% ipython --no-banner

In [1]: import numpy as np

In [2]: from numpy import linalg as LA

In [3]: np.set_printoptions(precision=1, suppress=True, linewidth=140)

In [4]: def rnd(a):
   ...:     return np.round(a, 1) + 0
   ...: 

In [5]: K = np.load("mat.npy")

In [6]: K
Out[6]: 
array([[ 4,  5,  6],
       [ 7,  8,  9],
       [10, 11, 12],
       [13, 14, 15],
       [16, 17, 18],
       [19, 20, 21],
       [22, 23, 24],
       [25, 26, 27]])

In [7]: rnd(K @ LA.pinv(K) @ K)
Out[7]: 
array([[ 4.,  5.,  6.],
       [ 7.,  8.,  9.],
       [10., 11., 12.],
       [13., 14., 15.],
       [16., 17., 18.],
       [19., 20., 21.],
       [22., 23., 24.],
       [25., 26., 27.]])

In [8]: try:
   ...:     LA.inv(K)
   ...: except LA.LinAlgError as e:
   ...:     print("failed:", e)
   ...: 
failed: Last 2 dimensions of the array must be square

In [9]: LA.lstsq(K[:-1].T, K[-1])[2]
Out[9]: np.int32(2)

In [10]: rnd(np.trace(LA.pinv(K) @ K))
Out[10]: np.float64(2.0)

In [11]: np.allclose(K[:-1].T @ LA.lstsq(K[:-1].T, K[-1])[0], K[-1])
Out[11]: True

In [12]: np.abs(np.diag(LA.qr(K)[1])) > 1e-9
Out[12]: array([ True,  True, False])

In [13]: U, sigma, Vh = LA.svd(K)

In [14]: V = Vh[:(sigma > 1e-8).sum()]

In [15]: rng = np.random.default_rng(8984)

In [16]: vec = K[5] + 3 * K[2] + rng.integers(2) * np.eye(3)[1]

In [17]: vec
Out[17]: array([49., 54., 57.])

In [18]: LA.matrix_rank(np.vstack([K, vec]))
Out[18]: np.int64(3)

In [19]: G = K.T @ K

In [20]: np.trace(G), (K ** 2).sum()
Out[20]: (np.int64(6916), np.int64(6916))

In [21]: rnd(LA.svd(K, compute_uv=False) ** 2)
Out[21]: array([6913.4,    2.6,    0. ])

In [22]: print((K @ K.T).shape)
(8, 8)

In [23]: print(LA.matrix_rank(G))
2
